$ python3 -q
>>> import numpy as np
>>> from numpy import linalg as LA
>>> np.set_printoptions(suppress=True, linewidth=160)
>>> tidy = lambda a: np.round(a, 2) + 0
>>> E = np.array([[-5, -4, 1, 4], [2, -1, -5, 1], [-3, -5, 3, 4], [-3, -2, -1, 3]])
>>> E[-1] = E[0] + 5 * E[1]
>>> print(E)
[[ -5  -4   1   4]
 [  2  -1  -5   1]
 [ -3  -5   3   4]
 [  5  -9 -24   9]]
>>> M2 = E / np.sqrt((E ** 2).mean(axis=1, keepdims=True))
>>> print(LA.matrix_rank(M2) == LA.matrix_rank(E))
True
>>> print(tidy(M2[1]))
[ 0.72 -0.36 -1.8   0.36]
>>> print(LA.matrix_rank(E - E.mean(axis=1, keepdims=True)))
3
>>> print(tidy(LA.norm(M2, axis=1)))
[2. 2. 2. 2.]
>>> r = LA.matrix_rank(E)
>>> print(r)
3
>>> N = LA.svd(E)[2][r:].T
>>> print([int(LA.matrix_rank(E[:, :j + 1])) for j in range(4)])
[1, 2, 3, 3]
>>> print(tidy(E @ N))
[[0.]
 [0.]
 [0.]
 [0.]]
>>> feats = np.array([[0, 2, 3], [0, 0, 2], [0, 0, -1]])
>>> print([int(LA.matrix_rank(LA.matrix_power(feats, p))) for p in range(1, 4)])
[2, 1, 1]
>>> print(tidy(np.sort(LA.eigvals(feats))))
[-1.  0.  0.]
>>> print(np.prod(np.diag(feats)), tidy(LA.det(feats)))
0 0.0
>>> print(LA.matrix_rank(feats - feats[0, 0] * np.eye(3)))
2
>>> Uu, sig, VT = LA.svd(feats)
>>> vecs = VT[:(sig > 1e-8).sum()]
>>> rng = np.random.default_rng(723456)
>>> x = feats[2] + 2 * feats[1] + rng.integers(2) * np.eye(3)[0]
>>> print(x)
[0. 0. 3.]
>>> print(tidy(np.diag(vecs.T @ vecs)))
[0. 1. 1.]
>>> print(np.allclose(vecs.T @ vecs @ x, x))
True
>>> print(tidy(LA.norm(x - vecs.T @ vecs @ x)))
0.0
>>> theta = np.radians(36)
>>> Rm = np.eye(3)
>>> Rm[1, 1] = Rm[2, 2] = np.cos(theta)
>>> Rm[1, 2], Rm[2, 1] = -np.sin(theta), np.sin(theta)
>>> print(tidy(Rm))
[[ 1.    0.    0.  ]
 [ 0.    0.81 -0.59]
 [ 0.    0.59  0.81]]
>>> M2 = feats @ Rm.T
>>> print(tidy(M2))
[[ 0.   -0.15  3.6 ]
 [ 0.   -1.18  1.62]
 [ 0.    0.59 -0.81]]
>>> print(np.allclose(feats @ feats.T, M2 @ M2.T))
True
>>> hat = np.triu(np.array([[9, -1, 3], [-7, -9, 1], [6, 4, 9]]), 1) + np.eye(3)
>>> M2 = hat @ feats @ LA.inv(hat)
>>> print(hat @ feats - feats @ hat)
[[ 0.  0. -7.]
 [ 0.  0. -1.]
 [ 0.  0.  0.]]
>>> print(tidy(LA.det(M2)))
0.0
>>> print(M2)
[[ 0.  2. -4.]
 [ 0.  0.  1.]
 [ 0.  0. -1.]]
>>> X = np.loadtxt("run1.csv", delimiter=",")
>>> print(tidy(X))
[[0.78 0.11 0.11]
 [0.33 0.22 0.44]
 [0.39 0.35 0.26]]
>>> q, Rm = LA.qr(X)
>>> print(tidy(Rm))
[[-0.93 -0.32 -0.36]
 [ 0.   -0.29 -0.3 ]
 [ 0.    0.   -0.23]]
>>> print(np.trace(q @ q.T))
3.0
>>> print(tidy(q.T @ q))
[[1. 0. 0.]
 [0. 1. 0.]
 [0. 0. 1.]]
>>> print(tidy(abs(Rm[0, 0])), tidy(LA.norm(X[:, 0])))
0.93 0.93
>>> print(tidy(np.abs(np.diag(Rm))))
[0.93 0.29 0.23]
>>> print(tidy(X @ np.ones(3)))
[1. 1. 1.]
>>> print(tidy(np.sort(np.abs(LA.eigvals(X)))[::-1]))
[1.   0.41 0.15]
>>> p = np.eye(3)[0]
>>> for _ in range(7):
...     p = p @ X
...     print(p.round(2))
... 
[0.78 0.11 0.11]
[0.69 0.15 0.16]
[0.65 0.17 0.19]
[0.63 0.17 0.19]
[0.63 0.18 0.2 ]
[0.62 0.18 0.2 ]
[0.62 0.18 0.2 ]
